$ python3 -q
>>> import numpy as np
>>> np.set_printoptions(precision=2, suppress=True, linewidth=140)
>>> feats = np.loadtxt("case2.csv", delimiter=",")
>>> feats
array([[ 3.,  2.,  1.,  2.],
       [ 7.,  0.,  0.,  8.],
       [13.,  0.,  0., 17.],
       [11.,  0.,  0., 14.],
       [ 3.,  2.,  1.,  2.],
       [11.,  0.,  0., 14.],
       [ 7.,  0.,  0.,  8.],
       [11.,  0.,  0., 14.],
       [ 3.,  2.,  1.,  2.],
       [ 7.,  0.,  0.,  8.],
       [ 3.,  2.,  1.,  2.],
       [ 9.,  0.,  0., 11.],
       [11.,  0.,  0., 14.],
       [ 7.,  0.,  0.,  8.],
       [ 7.,  0.,  0.,  8.],
       [ 9.,  0.,  0., 11.],
       [ 9.,  0.,  0., 11.]])
>>> x = np.array([5, 0, 3, 1])
>>> h1 = np.maximum(feats @ x, 0)
>>> np.tanh(feats @ x)
array([1., 1., 1., 1., 1., 1., 1., 1., 1., 1., 1., 1., 1., 1., 1., 1., 1.])
>>> feats * (h1 > 1e-9)[:, None]
array([[ 3.,  2.,  1.,  2.],
       [ 7.,  0.,  0.,  8.],
       [13.,  0.,  0., 17.],
       [11.,  0.,  0., 14.],
       [ 3.,  2.,  1.,  2.],
       [11.,  0.,  0., 14.],
       [ 7.,  0.,  0.,  8.],
       [11.,  0.,  0., 14.],
       [ 3.,  2.,  1.,  2.],
       [ 7.,  0.,  0.,  8.],
       [ 3.,  2.,  1.,  2.],
       [ 9.,  0.,  0., 11.],
       [11.,  0.,  0., 14.],
       [ 7.,  0.,  0.,  8.],
       [ 7.,  0.,  0.,  8.],
       [ 9.,  0.,  0., 11.],
       [ 9.,  0.,  0., 11.]])
>>> h1
array([20., 43., 82., 69., 20., 69., 43., 69., 20., 43., 20., 56., 69., 43., 43., 56., 56.])
>>> np.flatnonzero(h1 > 1e-9)
array([ 0,  1,  2,  3,  4,  5,  6,  7,  8,  9, 10, 11, 12, 13, 14, 15, 16])
>>> U, sigma, Vh = np.linalg.svd(feats)
>>> np.argmax(sigma[:-1] / (sigma[1:] + 1e-6)) + 1
np.int64(3)
>>> Y = U[:, :3] @ np.diag(sigma[:3]) @ Vh[:3]
>>> np.linalg.matrix_rank(Y)
np.int64(3)
>>> np.linalg.matrix_rank(feats, rtol=0.05)
np.int64(2)
>>> r = np.linalg.matrix_rank(feats)
>>> r
np.int64(3)
>>> null = np.linalg.svd(feats)[2][r:].T
>>> [int(np.linalg.matrix_rank(np.delete(feats, i, axis=0))) for i in range(17)]
[3, 3, 3, 3, 3, 3, 3, 3, 3, 3, 3, 3, 3, 3, 3, 3, 3]
>>> null.shape
(4, 1)
>>> np.round(feats @ null, 2) + 0
array([[0.],
       [0.],
       [0.],
       [0.],
       [0.],
       [0.],
       [0.],
       [0.],
       [0.],
       [0.],
       [0.],
       [0.],
       [0.],
       [0.],
       [0.],
       [0.],
       [0.]])
>>> [int(np.linalg.matrix_rank(feats[:i])) for i in range(1, len(feats) + 1)]
[1, 2, 3, 3, 3, 3, 3, 3, 3, 3, 3, 3, 3, 3, 3, 3, 3]
>>> np.round(null[:, 0] / null[np.abs(null[:, 0]).round(6).argmax(), 0], 2) + 0
array([ 0. , -0.5,  1. ,  0. ])
>>> np.linalg.matrix_rank(feats.T @ feats), np.linalg.matrix_rank(feats @ feats.T)
(np.int64(3), np.int64(3))
>>> J = np.load("run9.npy")
>>> J
array([[2, 2, 2],
       [2, 2, 2],
       [2, 2, 2]])
>>> gram = J.T @ J
>>> np.linalg.matrix_rank(gram)
np.int64(1)
>>> np.allclose(gram, gram.T)
True
>>> np.round(np.linalg.eigvalsh(gram)[::-1], 2) + 0
array([36.,  0.,  0.])
>>> F = np.load("layer12.npy")
>>> F
array([[75, 15, 20, 25, 30],
       [15,  5,  1,  6,  5],
       [20,  1, 10,  5,  9],
       [25,  6,  5,  9, 10],
       [30,  5,  9, 10, 14]])
>>> r = np.linalg.matrix_rank(F)
>>> r
np.int64(3)
>>> null = np.linalg.svd(F)[2][r:].T
>>> [int(np.linalg.matrix_rank(F[:, :j + 1])) for j in range(5)]
[1, 2, 3, 3, 3]
>>> null.shape
(5, 2)
>>> [int(np.linalg.matrix_rank(np.delete(F, i, axis=0))) for i in range(5)]
[3, 3, 3, 3, 3]
>>> np.argsort(-np.linalg.norm(F, axis=0).round(6), kind="stable")[:3]
array([0, 4, 3])
>>> np.linalg.matrix_rank(F, rtol=0.1)
np.int64(1)
>>> np.linalg.cond(F) > 100
np.True_
>>> F.sum(axis=1)
array([165,  32,  45,  55,  68])
>>> F.shape
(5, 5)
>>> np.count_nonzero(F)
np.int64(25)
>>> np.linalg.matrix_rank(F)
np.int64(3)
>>> F.sum(axis=0)
array([165,  32,  45,  55,  68])
>>> F.mean(axis=0)
array([33. ,  6.4,  9. , 11. , 13.6])
>>> np.diff(F, axis=0)
array([[-60, -10, -19, -19, -25],
       [  5,  -4,   9,  -1,   4],
       [  5,   5,  -5,   4,   1],
       [  5,  -1,   4,   1,   4]])
>>> np.unravel_index(np.abs(F).argmax(), F.shape)
(np.int64(0), np.int64(0))
>>> W0 = np.loadtxt("w.csv", delimiter=",")
>>> W0
array([[ 5.,  2.,  1.,  1.,  1., -3.],
       [ 2.,  8.,  2.,  2.,  2., -6.],
       [ 1.,  2.,  5.,  1.,  1., -3.],
       [ 1.,  2.,  1.,  5.,  1., -3.],
       [ 1.,  2.,  1.,  1.,  5., -3.],
       [-3., -6., -3., -3., -3., 13.]])
>>> np.trace(W0)
np.float64(41.0)
>>> W0 @ W0
array([[  41.,   50.,   25.,   25.,   25.,  -75.],
       [  50.,  116.,   50.,   50.,   50., -150.],
       [  25.,   50.,   41.,   25.,   25.,  -75.],
       [  25.,   50.,   25.,   41.,   25.,  -75.],
       [  25.,   50.,   25.,   25.,   41.,  -75.],
       [ -75., -150.,  -75.,  -75.,  -75.,  241.]])
>>> np.linalg.matrix_power(W0, 4)
array([[ 11681.,  22850.,  11425.,  11425.,  11425., -34275.],
       [ 22850.,  45956.,  22850.,  22850.,  22850., -68550.],
       [ 11425.,  22850.,  11681.,  11425.,  11425., -34275.],
       [ 11425.,  22850.,  11425.,  11681.,  11425., -34275.],
       [ 11425.,  22850.,  11425.,  11425.,  11681., -34275.],
       [-34275., -68550., -34275., -34275., -34275., 103081.]])
>>> np.round(np.abs(np.linalg.eigvals(W0)).max(), 2)
np.float64(21.0)
>>> np.sort(np.abs(np.linalg.eigvals(W0)))
array([ 4.,  4.,  4.,  4.,  4., 21.])
>>> np.allclose(W0 @ W0.T, W0.T @ W0)
True
>>> W0.inv()
Traceback (most recent call last):
  File "<python-input-57>", line 1, in <module>
    W0.inv()
    ^^^^^^
AttributeError: 'numpy.ndarray' object has no attribute 'inv'
>>> assert W0 == W0.T
Traceback (most recent call last):
  File "<python-input-58>", line 1, in <module>
    assert W0 == W0.T
           ^^^^^^^^^^
ValueError: The truth value of an array with more than one element is ambiguous. Use a.any() or a.all()
>>> E = np.loadtxt("arr.csv", delimiter=",")
>>> E
array([[-1.23, -0.4 , -2.89,  1.23],
       [-0.41, -2.4 , -1.09,  0.74],
       [ 1.76,  0.84, -1.92,  1.5 ],
       [ 1.03, -2.42,  0.98, -0.66],
       [-1.34,  0.54,  3.36,  0.77],
       [-1.58,  0.45, -1.4 , -0.25],
       [ 4.56,  5.75,  1.63, -0.77],
       [-0.59, -1.72, -0.04,  0.28],
       [-0.15,  7.97,  3.15,  0.36],
       [ 5.02,  2.16,  3.62,  0.87],
       [ 2.48, -0.32, -0.78, -0.33],
       [ 3.82, -2.44,  2.82, -1.03],
       [-2.25,  2.51,  1.15, -1.12],
       [ 0.21,  1.8 , -1.4 ,  1.16],
       [ 2.18,  3.01,  2.46,  2.09],
       [ 2.54,  0.48,  3.04, -1.28],
       [ 2.  , -6.3 , -0.78,  0.15],
       [-0.65, -4.56, -1.55, -0.3 ],
       [ 0.71, -3.1 , -2.19, -1.16],
       [ 1.44,  2.08,  0.6 , -1.26],
       [-1.85,  1.66, -0.16, -1.22],
       [-0.63, -0.14, -0.37,  0.29],
       [ 0.4 , -1.58, -0.87,  0.64],
       [-1.11,  2.44, -1.52,  2.13],
       [-0.78,  2.14,  0.42,  0.05],
       [-0.91,  4.44,  1.11, -0.28],
       [ 0.71, -2.77,  1.16, -1.46]])
>>> cen = E - E.mean(axis=0)
>>> U, sigma, Vh = np.linalg.svd(cen, full_matrices=False)
>>> np.linalg.matrix_rank(cen)
np.int64(4)
>>> Vh[0] * np.sign(Vh[0, np.abs(Vh[0]).argmax()])
array([0.07, 0.94, 0.33, 0.04])
>>> np.searchsorted(np.cumsum(sigma ** 2) / (sigma ** 2).sum(), 0.9) + 1
np.int64(3)
>>> round(float((sigma ** 2).sum() ** 2 / (sigma ** 4).sum()), 2)
2.35
>>> np.round(cen.mean(axis=0), 2) + 0
array([0., 0., 0., 0.])
>>> np.abs(U[:, 0]).argmax()
np.int64(8)
>>> sigma
array([16.69, 11.18,  6.97,  4.79])
>>> x = np.array([2, 0, 2, 0])
>>> rhs = E @ x
>>> try:
...     np.linalg.solve(E, rhs)
... except np.linalg.LinAlgError as e:
...     print(repr(e))
... 
LinAlgError('Last 2 dimensions of the array must be square')
>>> np.round(np.linalg.solve(E.T @ E, E.T @ rhs), 2) + 0
array([2., 0., 2., 0.])
>>> np.round(np.linalg.lstsq(E, rhs)[0], 2) + 0
array([2., 0., 2., 0.])
>>> np.round(np.linalg.pinv(E) @ E, 2) + 0
array([[1., 0., 0., 0.],
       [0., 1., 0., 0.],
       [0., 0., 1., 0.],
       [0., 0., 0., 1.]])
>>> rng = np.random.default_rng(62660)
>>> rhs = rhs + 0.05 * rng.normal(size=27)
>>> rhs
array([-8.33, -3.05, -0.29,  3.98,  4.11, -5.97, 12.32, -1.33,  5.98, 17.29,  3.4 , 13.25, -2.19, -2.43,  9.26, 11.15,  2.46, -4.4 , -2.92,
        4.07, -4.05, -1.89, -0.98, -5.28, -0.75,  0.39,  3.69])
>>> coef, *_ = np.linalg.lstsq(E, rhs)
>>> coef.round(2) + 0
array([2.  , 0.  , 2.01, 0.  ])
>>> cen = (E - E.mean(axis=0)) / E.std(axis=0)
>>> cen.std(axis=0)
array([1., 1., 1., 1.])
>>> np.argwhere(np.abs(cen) > 2)
array([[ 6,  0],
       [ 8,  1],
       [ 9,  0],
       [16,  1],
       [23,  3]])
>>> coef = np.linalg.lstsq(np.delete(cen, 2, axis=1), cen[:, 2])[0]
>>> np.abs(coef).argmax()
np.int64(1)
>>> round(float(1 - np.var(cen[:, 2] - np.delete(cen, 2, axis=1) @ coef)), 2)
0.39
>>> labels = E[:, 1] > np.median(E[:, 1])
>>> r0 = E[labels].mean(axis=0) - E[~labels].mean(axis=0)
>>> labels.astype(int)
array([0, 0, 1, 0, 1, 0, 1, 0, 1, 1, 0, 0, 1, 1, 1, 0, 0, 0, 0, 1, 1, 0, 0, 1, 1, 1, 0])
>>> ((E - E.mean(axis=0)) @ r0 > 0).astype(int)
array([0, 0, 1, 0, 1, 0, 1, 0, 1, 1, 0, 0, 1, 1, 1, 1, 0, 0, 0, 1, 1, 0, 0, 1, 1, 1, 0])
>>> np.argsort(-np.abs(r0).round(6), kind="stable")
array([1, 2, 3, 0])
>>> r0
array([-0.09,  4.82,  1.24,  0.55])
>>> gram = E.T @ E
>>> np.diag(gram)
array([107.7 , 259.68,  94.41,  28.51])
>>> mat = np.array([[4, 0, 0], [0, 0, 0], [0, 3, 0]])
>>> round(np.linalg.det(mat), 2)
np.float64(0.0)
>>> (np.linalg.matrix_power((mat != 0) + (mat.T != 0) + np.eye(3), 3) > 0).astype(int)
array([[1, 0, 0],
       [0, 1, 1],
       [0, 1, 1]])
>>> Y = np.array([[-2], [-1], [-2], [-3]])
>>> basis = np.array([[1, 1, -2, -1]])
>>> data = Y @ basis + 0.02 * rng.normal(size=(4, 4))
>>> data
array([[-1.99, -2.03,  3.99,  2.02],
       [-1.  , -1.  ,  2.04,  1.  ],
       [-2.02, -1.98,  4.01,  2.01],
       [-3.01, -2.99,  6.02,  3.02]])
>>> Y = np.array([[3, 2], [2, 1], [2, 1]])
>>> np.einsum("ik,kj->ij", mat, Y)
array([[12,  8],
       [ 0,  0],
       [ 6,  3]])
>>> np.einsum("ij,ij->i", mat, mat)
array([16,  0,  9])
>>> Y @ mat
Traceback (most recent call last):
  File "<python-input-105>", line 1, in <module>
    Y @ mat
    ~~^~~~~
ValueError: matmul: Input operand 1 has a mismatch in its core dimension 0, with gufunc signature (n?,k),(k,m?)->(n?,m?) (size 3 is different from 2)
>>> mat @ Y
array([[12,  8],
       [ 0,  0],
       [ 6,  3]])
>>> np.vstack([mat, Y.T]).shape
(5, 3)
>>> U, sigma, Vh = np.linalg.svd(mat)
>>> np.argmax(sigma[:-1] / (sigma[1:] + 1e-6)) + 1
np.int64(2)
>>> Y = U[:, :2] @ np.diag(sigma[:2]) @ Vh[:2]
>>> np.linalg.matrix_rank(mat, rtol=0.05)
np.int64(2)
>>> np.round(np.linalg.norm(mat - Y) / np.linalg.norm(mat), 2)
np.float64(0.0)
>>> round(float(np.linalg.norm(mat - Y, 2)), 2), sigma[2]
(0.0, np.float64(0.0))
>>> x = np.array([2, 2, 3])
>>> h1 = np.maximum(mat @ x, 0)
>>> np.maximum(mat @ x, 0) - np.maximum(-mat @ x, 0)
array([8, 0, 6])
>>> mat.T @ h1
array([32, 18,  0])
>>> np.maximum(mat @ (3 * x), 0)
array([24,  0, 18])
>>> np.tanh(mat @ x)
array([1., 0., 1.])
>>> m1 = np.load("m.npy")
>>> m1
array([[ 1.16, -2.42,  4.85,  4.62],
       [ 2.48,  3.07,  5.77,  3.24],
       [ 2.83,  2.63,  5.51,  3.91],
       [ 0.  , -3.06, -3.42,  1.86],
       [ 1.42,  0.79,  7.14,  3.5 ],
       [-2.26, -6.89,  0.21,  1.94],
       [-0.52, -3.  , -5.36,  0.76],
       [ 2.2 ,  2.6 ,  5.78,  3.16],
       [ 6.05, 11.12,  6.87,  3.26],
       [ 0.32, -2.45, -2.31,  2.12],
       [-1.35, -4.05, -3.32,  0.72],
       [ 0.99, -0.13, -2.68,  1.53],
       [ 3.26,  3.26,  5.82,  4.14],
       [ 0.24,  0.82, -1.92,  0.14],
       [-1.88, -4.95, -0.33,  1.16],
       [ 1.  ,  0.81, -8.01, -0.09],
       [ 1.59,  0.76,  5.66,  3.44],
       [ 2.3 ,  0.71,  1.47,  3.56],
       [-4.89, -9.7 , -0.75,  0.02],
       [ 4.56,  5.85,  0.29,  3.17],
       [-2.13, -2.31,  7.07,  0.73],
       [ 1.4 ,  2.6 ,  5.53,  2.06],
       [ 0.74, -1.76,  1.98,  3.11],
       [-2.  , -3.86,  0.83,  0.58],
       [ 0.52,  0.38, -0.85,  0.99]])
>>> dist = np.linalg.norm(m1[:, None] - m1[None], axis=-1)
>>> np.linalg.matrix_rank(dist ** 2)
np.int64(6)
>>> (dist + 1e9 * np.eye(25)).round(6).argmin(axis=1)
array([22,  7, 12,  9, 16, 14,  3,  1, 12,  3,  3, 13,  2, 24, 23,  6,  4, 22,  5, 17,  4,  7, 17, 14, 13])
>>> dist.shape
(25, 25)
>>> dist.mean(axis=1).argmax()
np.int64(8)
>>> np.unravel_index(dist.round(6).argmax(), dist.shape)
(np.int64(8), np.int64(18))
